% python3 -q
>>> import numpy as np
>>> np.set_printoptions(precision=3, suppress=True, linewidth=100, sign=" ")
>>> M = np.loadtxt("run6.csv", delimiter=",")
>>> M
array([[ 3.,  0.,  0.,  0.,  0.,  0.,  0.,  0.,  0.],
       [ 0., -2.,  0.,  0.,  0.,  0.,  0.,  0.,  0.],
       [ 0.,  0.,  0.,  0.,  3.,  0.,  0.,  0.,  0.],
       [ 0.,  0.,  2.,  0.,  0.,  0.,  0.,  0.,  0.],
       [ 0.,  0.,  0.,  0.,  0.,  0.,  0., -1.,  0.],
       [ 0.,  0.,  0.,  0.,  0.,  0.,  3.,  0.,  0.],
       [ 0.,  0.,  0.,  0.,  0.,  0.,  0.,  0.,  0.],
       [ 0.,  0.,  0.,  0.,  0., -3.,  0.,  0.,  0.],
       [ 0.,  0.,  0.,  0.,  0.,  0.,  0.,  0.,  1.]])
>>> round(np.trace(np.linalg.pinv(M) @ M), 3)
np.float64(8.0)
>>> np.abs(np.diag(np.linalg.qr(M)[1])) > 1e-9
array([ True,  True,  True, False, False,  True,  True, False,  True])
>>> round(float(np.linalg.norm(M) ** 2 / np.linalg.norm(M, 2) ** 2), 3)
5.111
>>> round(np.linalg.norm(M[8] - M[2]), 3)
np.float64(3.162)
>>> np.linalg.norm(M, axis=0)
array([ 3.,  2.,  2.,  0.,  3.,  3.,  3.,  1.,  1.])
>>> np.linalg.norm(M, axis=1).argmax()
np.int64(0)
>>> round(np.linalg.norm(M, 1), 3), round(np.linalg.norm(M, np.inf), 3)
(np.float64(3.0), np.float64(3.0))
>>> M[8] @ M[2]
np.float64(0.0)
>>> M @ M.T
array([[ 9.,  0.,  0.,  0.,  0.,  0.,  0.,  0.,  0.],
       [ 0.,  4.,  0.,  0.,  0.,  0.,  0.,  0.,  0.],
       [ 0.,  0.,  9.,  0.,  0.,  0.,  0.,  0.,  0.],
       [ 0.,  0.,  0.,  4.,  0.,  0.,  0.,  0.,  0.],
       [ 0.,  0.,  0.,  0.,  1.,  0.,  0.,  0.,  0.],
       [ 0.,  0.,  0.,  0.,  0.,  9.,  0.,  0.,  0.],
       [ 0.,  0.,  0.,  0.,  0.,  0.,  0.,  0.,  0.],
       [ 0.,  0.,  0.,  0.,  0.,  0.,  0.,  9.,  0.],
       [ 0.,  0.,  0.,  0.,  0.,  0.,  0.,  0.,  1.]])
>>> np.linalg.pinv(M)
array([[ 0.333,  0.   ,  0.   ,  0.   ,  0.   ,  0.   ,  0.   ,  0.   ,  0.   ],
       [ 0.   , -0.5  ,  0.   ,  0.   ,  0.   ,  0.   ,  0.   ,  0.   ,  0.   ],
       [ 0.   ,  0.   ,  0.   ,  0.5  ,  0.   ,  0.   ,  0.   ,  0.   ,  0.   ],
       [ 0.   ,  0.   ,  0.   ,  0.   ,  0.   ,  0.   ,  0.   ,  0.   ,  0.   ],
       [ 0.   ,  0.   ,  0.333,  0.   ,  0.   ,  0.   ,  0.   ,  0.   ,  0.   ],
       [ 0.   ,  0.   ,  0.   ,  0.   ,  0.   ,  0.   ,  0.   , -0.333,  0.   ],
       [ 0.   ,  0.   ,  0.   ,  0.   ,  0.   ,  0.333,  0.   ,  0.   ,  0.   ],
       [ 0.   ,  0.   ,  0.   ,  0.   , -1.   ,  0.   ,  0.   ,  0.   ,  0.   ],
       [ 0.   ,  0.   ,  0.   ,  0.   ,  0.   ,  0.   ,  0.   ,  0.   ,  1.   ]])
>>> M.T @ M
array([[ 9.,  0.,  0.,  0.,  0.,  0.,  0.,  0.,  0.],
       [ 0.,  4.,  0.,  0.,  0.,  0.,  0.,  0.,  0.],
       [ 0.,  0.,  4.,  0.,  0.,  0.,  0.,  0.,  0.],
       [ 0.,  0.,  0.,  0.,  0.,  0.,  0.,  0.,  0.],
       [ 0.,  0.,  0.,  0.,  9.,  0.,  0.,  0.,  0.],
       [ 0.,  0.,  0.,  0.,  0.,  9.,  0.,  0.,  0.],
       [ 0.,  0.,  0.,  0.,  0.,  0.,  9.,  0.,  0.],
       [ 0.,  0.,  0.,  0.,  0.,  0.,  0.,  1.,  0.],
       [ 0.,  0.,  0.,  0.,  0.,  0.,  0.,  0.,  1.]])
>>> W0 = np.load("a.npy")
>>> W0
array([[ 0.,  0.,  4.,  3.,  3.,  4.,  1.,  2.,  5.],
       [ 0.,  0.,  1.,  3.,  0.,  1.,  1.,  0.,  5.],
       [ 4.,  1.,  0.,  0.,  0.,  0.,  0.,  0.,  0.],
       [ 3.,  3.,  0.,  0.,  0.,  0.,  0.,  0.,  0.],
       [ 3.,  0.,  0.,  0.,  0.,  0.,  0.,  0.,  0.],
       [ 4.,  1.,  0.,  0.,  0.,  0.,  0.,  0.,  0.],
       [ 1.,  1.,  0.,  0.,  0.,  0.,  0.,  0.,  0.],
       [ 2.,  0.,  0.,  0.,  0.,  0.,  0.,  0.,  0.],
       [ 5.,  5.,  0.,  0.,  0.,  0.,  0.,  0.,  0.]])
>>> left, sig, VT = np.linalg.svd(W0)
>>> sig.round(3) + 0
array([ 10.324,  10.324,   3.229,   3.229,   0.   ,   0.   ,   0.   ,   0.   ,   0.   ])
>>> M2 = left[:, :4] @ np.diag(sig[:4]) @ VT[:4]
>>> M2.round(3) + 0
array([[ 0.,  0.,  4.,  3.,  3.,  4.,  1.,  2.,  5.],
       [ 0.,  0.,  1.,  3.,  0.,  1.,  1.,  0.,  5.],
       [ 4.,  1.,  0.,  0.,  0.,  0.,  0.,  0.,  0.],
       [ 3.,  3.,  0.,  0.,  0.,  0.,  0.,  0.,  0.],
       [ 3.,  0.,  0.,  0.,  0.,  0.,  0.,  0.,  0.],
       [ 4.,  1.,  0.,  0.,  0.,  0.,  0.,  0.,  0.],
       [ 1.,  1.,  0.,  0.,  0.,  0.,  0.,  0.,  0.],
       [ 2.,  0.,  0.,  0.,  0.,  0.,  0.,  0.,  0.],
       [ 5.,  5.,  0.,  0.,  0.,  0.,  0.,  0.,  0.]])
>>> np.linalg.matrix_rank(M2)
np.int64(4)
>>> np.round(np.linalg.norm(W0 - M2) / np.linalg.norm(W0), 3)
np.float64(0.0)
>>> np.linalg.matrix_rank(W0, rtol=0.05)
np.int64(4)
>>> round(float(np.linalg.norm(W0 - M2, 2)), 3), round(sig[4], 3)
(0.0, np.float64(0.0))
>>> np.round(np.abs(W0 - M2).max(), 3)
np.float64(0.0)
>>> round(float(np.linalg.eigvalsh(W0).min()), 3)
-10.324
>>> [round(float(np.linalg.det(W0[:i, :i])), 2) + 0 for i in range(1, 10)]
[0.0, 0.0, 0.0, 81.0, 0.0, 0.0, 0.0, 0.0, 0.0]
>>> M2 = W0 / np.linalg.norm(W0, axis=1, keepdims=True)
>>> cov = M2 @ M2.T
>>> np.argwhere(np.triu(np.abs(cov) > 0.95, 1))
array([[ 2,  4],
       [ 2,  5],
       [ 2,  7],
       [ 3,  6],
       [ 3,  8],
       [ 4,  5],
       [ 4,  7],
       [ 5,  7],
       [ 6,  8]])
>>> round(float(np.degrees(np.arccos(np.clip(cov[8, 7], -1, 1)))), 3)
45.0
>>> left, sig, VT = np.linalg.svd(M)
>>> np.argmax(sig[:-1] / (sig[1:] + 1e-6)) + 1
np.int64(8)
>>> M2 = left[:, :8] @ np.diag(sig[:8]) @ VT[:8]
>>> np.round(np.linalg.norm(M - M2) / np.linalg.norm(M), 3)
np.float64(0.0)
>>> np.abs(M - M2).max()
np.float64(0.0)
>>> np.linalg.matrix_rank(M, rtol=0.05)
np.int64(8)
>>> round(float(np.linalg.norm(M - M2, 2)), 3), sig[8]
(0.0, np.float64(0.0))
>>> np.linalg.matrix_rank(M2)
np.int64(8)
>>> J = np.load("arr.npy")
>>> J
array([[-0.997,  1.937, -2.418, -0.109,  0.856,  1.674],
       [-0.381,  1.76 ,  0.201,  0.126, -0.261,  1.823],
       [ 0.703,  0.771,  1.691, -0.352, -1.107, -0.364],
       [ 0.464, -3.358,  0.019, -0.694,  0.469, -2.096],
       [-0.379,  2.038, -0.165,  0.585, -0.156,  0.953],
       [ 0.216,  2.195,  0.717, -2.218, -0.743,  1.869],
       [-0.843,  4.45 , -0.763, -2.208, -0.427,  4.43 ],
       [-0.137,  0.085, -0.455, -0.424,  0.151,  0.409],
       [-0.314,  1.407, -1.152, -0.81 ,  0.597,  1.264],
       [-0.713,  1.392, -0.824,  0.831,  0.309,  0.981],
       [-0.371,  1.982, -0.449, -0.14 , -0.066,  1.725],
       [-0.023, -1.048, -0.687,  0.308,  0.748, -0.352],
       [ 1.171,  1.727,  1.359, -3.464, -0.705,  1.144],
       [-1.156,  3.427, -1.651, -0.261, -0.011,  2.791],
       [-0.81 ,  1.226, -2.01 ,  0.106,  0.544,  0.389],
       [ 0.39 ,  0.013,  0.236, -1.317, -0.086, -0.321],
       [ 0.045,  3.264,  0.134, -3.186, -0.446,  2.901],
       [-0.575,  0.777, -0.36 ,  1.644,  0.187,  0.839],
       [-0.232, -0.702, -0.669,  1.129,  0.53 , -0.811],
       [ 0.273, -1.242, -0.493, -0.992,  0.509, -0.632],
       [ 0.084,  2.777, -0.589, -3.519, -0.357,  2.648],
       [-0.315, -1.352, -0.459,  1.918,  0.581, -1.415],
       [-0.959,  6.639, -0.455, -2.132, -1.071,  5.652],
       [-0.095,  1.473, -0.335, -0.557, -0.123,  0.493],
       [ 0.067,  1.515, -0.23 , -2.318, -0.052,  2.211],
       [ 0.116,  2.259, -1.068, -2.741, -0.115,  1.224],
       [ 0.619, -2.644,  1.371,  1.557, -0.386, -2.228],
       [ 0.238, -0.317, -0.277, -0.596,  0.127, -0.58 ],
       [-0.234,  0.917, -0.578, -0.768,  0.115,  0.801],
       [-0.202, -1.893, -0.211,  2.3  ,  0.338, -1.626],
       [ 0.217,  2.22 ,  0.194, -3.056, -0.401,  2.554],
       [-0.001,  1.954, -0.402, -2.089, -0.058,  2.007],
       [-0.226,  1.21 , -0.83 , -0.194,  0.409,  0.593],
       [ 0.556, -0.577,  0.943, -0.528, -0.484, -0.457],
       [ 0.067, -2.415, -0.391,  1.751,  0.818, -1.879],
       [ 0.086, -2.151,  0.184,  1.358,  0.241, -1.646],
       [-1.467,  0.995, -1.782,  3.274,  0.935,  0.852]])
>>> proj = J @ np.linalg.solve(J.T @ J, J.T)
>>> np.allclose(proj @ proj, proj)
True
>>> np.round(np.linalg.eigvalsh(proj), 3) + 0
array([ 0.,  0.,  0.,  0.,  0.,  0.,  0.,  0.,  0.,  0.,  0.,  0.,  0.,  0.,  0.,  0.,  0.,  0.,
        0.,  0.,  0.,  0.,  0.,  0.,  0.,  0.,  0.,  0.,  0.,  0.,  0.,  1.,  1.,  1.,  1.,  1.,
        1.])
